In [1]: import numpy as np

In [2]: from numpy import linalg as LA

In [3]: np.set_printoptions(precision=2, suppress=True, linewidth=160, sign=" ")

In [4]: feats = np.loadtxt("a.csv", delimiter=",")

In [5]: feats
Out[5]: 
array([[  4.,   1.,   9.,   0.],
       [  9.,   0.,  24.,   0.],
       [  5.,   5.,   0.,   0.],
       [  0.,  30.,   0.,   0.],
       [  0.,  14.,  36.,  12.],
       [  7.,   0.,   0.,   0.],
       [  4.,   0.,  29.,   1.],
       [  4.,   0.,  44.,   4.],
       [  6.,   0.,  43.,   0.],
       [  0.,  47.,   0.,   0.],
       [  0.,  40.,  21.,  21.],
       [  9.,   0.,  49.,   0.],
       [  0.,  44.,   0.,   3.],
       [  5.,   0.,  41.,   1.],
       [  0.,  34.,   0.,   0.],
       [  0.,  31.,   0.,   0.],
       [  0.,  43.,   0.,  11.],
       [  0.,  30.,  25.,  17.],
       [  0.,  43.,   0.,   4.],
       [  0.,  23.,  14.,  10.],
       [  6.,   0.,  43.,   0.],
       [ 12.,   0.,   5.,   0.]])

In [6]: u = np.array([-4, -4, 1])

In [7]: np.array([np.convolve(row, u, "same") for row in feats])
Out[7]: 
array([[ -20.,  -36.,  -35.,    9.],
       [ -36.,  -87.,  -96.,   24.],
       [ -40.,  -15.,    5.,    0.],
       [-120., -120.,   30.,    0.],
       [ -56., -200., -178.,  -12.],
       [ -28.,    7.,    0.,    0.],
       [ -16., -112., -120.,   25.],
       [ -16., -172., -192.,   28.],
       [ -24., -166., -172.,   43.],
       [-188., -188.,   47.,    0.],
       [-160., -244., -128.,  -63.],
       [ -36., -187., -196.,   49.],
       [-176., -176.,   32.,  -12.],
       [ -20., -159., -168.,   37.],
       [-136., -136.,   34.,    0.],
       [-124., -124.,   31.,    0.],
       [-172., -172.,   -1.,  -44.],
       [-120., -220., -138.,  -43.],
       [-172., -172.,   27.,  -16.],
       [ -92., -148.,  -73.,  -26.],
       [ -24., -166., -172.,   43.],
       [ -48.,   -8.,  -20.,    5.]])

In [8]: np.convolve(feats[18], u)
Out[8]: array([   0., -172., -172.,   27.,  -16.,    4.])

In [9]: np.cross(feats[18, :3], feats[15, :3])
Out[9]: array([ 0.,  0.,  0.])

In [10]: C2 = np.cov(feats, rowvar=False)

In [11]: np.median(feats, axis=0)
Out[11]: array([  2. ,   9.5,  11.5,   0. ])

In [12]: np.argwhere(np.triu(np.abs(np.corrcoef(feats.T)) > 0.8, 1))
Out[12]: array([[ 0,  1]])

In [13]: C2.shape
Out[13]: (4, 4)

In [14]: np.argsort(-feats.std(axis=0).round(6), kind="stable")
Out[14]: array([ 1,  2,  3,  0])

In [15]: np.polyfit(feats[:, 1], feats[:, 0], 1)
Out[15]: array([-0.16,  6.11])

In [16]: LA.eigvalsh(C2)[::-1]
Out[16]: array([ 557.28,  160.18,   22.18,    3.97])

In [17]: feats.std(axis=0)
Out[17]: array([  3.67,  18.31,  18.  ,   6.09])

In [18]: A = np.loadtxt("arr.csv", delimiter=",")

In [19]: A
Out[19]: 
array([[ 0.62, -0.48,  0.07],
       [-0.48,  0.37, -0.05],
       [ 0.07, -0.05,  0.01]])

In [20]: vec = np.array([0, 1, 1])

In [21]: np.trace(A)
Out[21]: np.float64(1.0)

In [22]: LA.eigvalsh(2 * A - np.eye(3))
Out[22]: array([-1., -1.,  1.])

In [23]: round(float((vec - A @ vec) @ (A @ vec)), 2)
Out[23]: -0.0

In [24]: np.eye(3) - A
Out[24]: 
array([[ 0.38,  0.48, -0.07],
       [ 0.48,  0.63,  0.05],
       [-0.07,  0.05,  0.99]])

In [25]: C2 = A.T @ A

In [26]: C2
Out[26]: 
array([[ 0.62, -0.48,  0.07],
       [-0.48,  0.37, -0.05],
       [ 0.07, -0.05,  0.01]])

In [27]: np.round(LA.svd(A, compute_uv=False) ** 2, 2) + 0
Out[27]: array([ 1.,  0.,  0.])

In [28]: LA.matrix_rank(C2)
Out[28]: np.int64(1)

In [29]: np.round(LA.eigvalsh(C2)[::-1], 2) + 0
Out[29]: array([ 1.,  0.,  0.])
